% python3 -q
>>> import numpy as np
>>> from numpy import linalg as LA
>>> np.set_printoptions(precision=2, suppress=True, linewidth=140)
>>> E = np.load("block17.npy")
>>> E
array([[ -2.,   5.,  -4.,   1.],
       [ -4.,  10.,  -8.,   2.],
       [ -4.,  11., -10.,   3.],
       [ -4.,  11., -10.,   3.]])
>>> # looks like rank 2
>>> w1 = np.array([[2, 0, -2, 1, 1, 2],
...     [0, -2, 2, 0, -1, 2],
...     [1, -1, 0, -1, -2, 2],
...     [0, 2, -1, 1, 0, 2]])
>>> b = np.array([-4, -1, 1, 2, 5, -4])
>>> hid = np.maximum(E @ w1 + b, 0)
>>> (hid > 0).astype(int)
array([[0, 0, 1, 1, 1, 0],
       [0, 0, 1, 1, 1, 0],
       [0, 0, 1, 1, 1, 0],
       [0, 0, 1, 1, 1, 0]])
>>> LA.matrix_rank(hid)
np.int64(3)
>>> W2 = np.array([[-1, -2, 0],
...     [-2, -2, 0],
...     [-3, -1, -3],
...     [-2, -2, 0],
...     [1, -3, -2],
...     [-3, 0, 3]])
>>> w1 @ W2
array([[-3, -7, 10],
       [-9,  5,  2],
       [-5,  8, 10],
       [-9, -5,  9]])
>>> (hid @ W2).round(6).argmax(axis=1)
array([1, 1, 1, 1])
>>> E @ E
array([[-4.,  7., -2., -1.],
       [-8., 14., -4., -2.],
       [-8., 13., -2., -3.],
       [-8., 13., -2., -3.]])
>>> np.allclose(E @ E.T, E.T @ E)
False
>>> LA.matrix_power(E, 4)
array([[-16.,  31., -14.,  -1.],
       [-32.,  62., -28.,  -2.],
       [-32.,  61., -26.,  -3.],
       [-32.,  61., -26.,  -3.]])
>>> np.trace(E)
np.float64(1.0)
>>> round(float(LA.det(E)), 2)
0.0
